>>> import numpy as np
>>> np.set_printoptions(precision=2, suppress=True, linewidth=140)
>>> def tidy(a):
...     return np.round(a, 2) + 0
... 
>>> E = np.loadtxt("arr.csv", delimiter=",")
>>> print(E)
[[11.  0.  0.  0.  0.  1.  0.]
 [ 9.  0.  0.  1. 10.  0.  2.]
 [ 1.  0.  0.  2.  0.  2.  0.]
 [ 0.  0.  0.  5.  0.  3.  0.]
 [ 0.  5.  2. 11.  6.  0.  0.]
 [ 0.  0.  0.  3.  0.  4.  0.]
 [21.  0.  0.  0.  6.  0.  3.]
 [ 0.  4.  3. 10.  1.  3.  0.]
 [ 0.  2.  1.  8.  3.  0.  0.]
 [ 0.  2.  0.  8.  6.  0.  0.]
 [11.  0.  0.  0.  1.  0.  0.]
 [19.  0.  0.  0.  3.  0.  1.]
 [ 3.  0.  0.  3.  5.  0.  0.]
 [ 1.  2.  0.  8. 12.  0.  1.]]
>>> z = E[:, 3] > np.median(E[:, 3])
>>> r0 = E[z].mean(axis=0) - E[~z].mean(axis=0)
>>> print(np.argsort(-np.abs(r0).round(6), kind="stable"))
[0 3 1 4 2 6 5]
>>> print(tidy((((E - E.mean(axis=0)) @ r0 > 0) == z).mean()))
0.79
>>> print(z.astype(int))
[0 0 0 1 1 0 0 1 1 1 0 0 0 1]
>>> print(((E - E.mean(axis=0)) @ r0 > 0).astype(int))
[0 0 1 1 1 1 0 1 1 1 0 0 1 1]
>>> P = E @ np.linalg.solve(E.T @ E, E.T)
>>> print(tidy(P @ E[:, 6]))
[0. 2. 0. 0. 0. 0. 3. 0. 0. 0. 0. 1. 0. 1.]
>>> Xc = E - E.mean(axis=0)
>>> evecs = np.linalg.svd(Xc)[2][:2]
>>> B = Xc - Xc @ evecs.T @ evecs
>>> print(tidy(np.diag(evecs.T @ evecs)))
[0.82 0.04 0.   0.28 0.78 0.06 0.02]
>>> print(tidy(np.linalg.norm(B) / np.linalg.norm(Xc)))
0.29
>>> print(tidy(np.cov(Xc @ evecs.T, rowvar=False)))
[[67.73  0.  ]
 [ 0.   18.19]]
>>> print(tidy((Xc @ evecs.T).std(axis=0)))
[7.93 4.11]
>>> r0, v = E[4], E[13]
>>> print(r0 @ r0)
186.0
>>> print(r0 @ v)
170.0
>>> pr = (r0 @ v) / (r0 @ r0) * r0
>>> print(tidy(v - pr))
[ 1.   -2.57 -1.83 -2.05  6.52  0.    1.  ]
>>> print(tidy(pr))
[ 0.    4.57  1.83 10.05  5.48  0.    0.  ]
>>> print(np.outer(r0, v))
[[  0.   0.   0.   0.   0.   0.   0.]
 [  5.  10.   0.  40.  60.   0.   5.]
 [  2.   4.   0.  16.  24.   0.   2.]
 [ 11.  22.   0.  88. 132.   0.  11.]
 [  6.  12.   0.  48.  72.   0.   6.]
 [  0.   0.   0.   0.   0.   0.   0.]
 [  0.   0.   0.   0.   0.   0.   0.]]
>>> d = np.linalg.norm(E[:, None] - E[None], axis=-1)
>>> print(np.flatnonzero(d[4] < d.mean() / 2))
[4 8 9]
>>> print(np.unravel_index(d.round(6).argmax(), d.shape))
(np.int64(6), np.int64(7))
>>> print(d[4].round(6).argsort(kind="stable")[:4])
[4 9 8 7]
>>> print(tidy(np.linalg.norm(E, axis=1)))
[11.05 13.64  3.    5.83 13.64  5.   22.05 11.62  8.83 10.2  11.05 19.26  6.56 14.63]
>>> print(np.linalg.matrix_rank(d ** 2))
9
>>> print(tidy(d[:5, :5]))
[[ 0.   10.49 10.25 12.25 17.55]
 [10.49  0.   13.15 14.49 15.17]
 [10.25 13.15  0.    3.32 12.29]
 [12.25 14.49  3.32  0.   10.49]
 [17.55 15.17 12.29 10.49  0.  ]]
>>> print((d + 1e9 * np.eye(14)).round(6).argmin(axis=1))
[10 12  5  5  9  3 11  8  9  8  0  6  2  9]
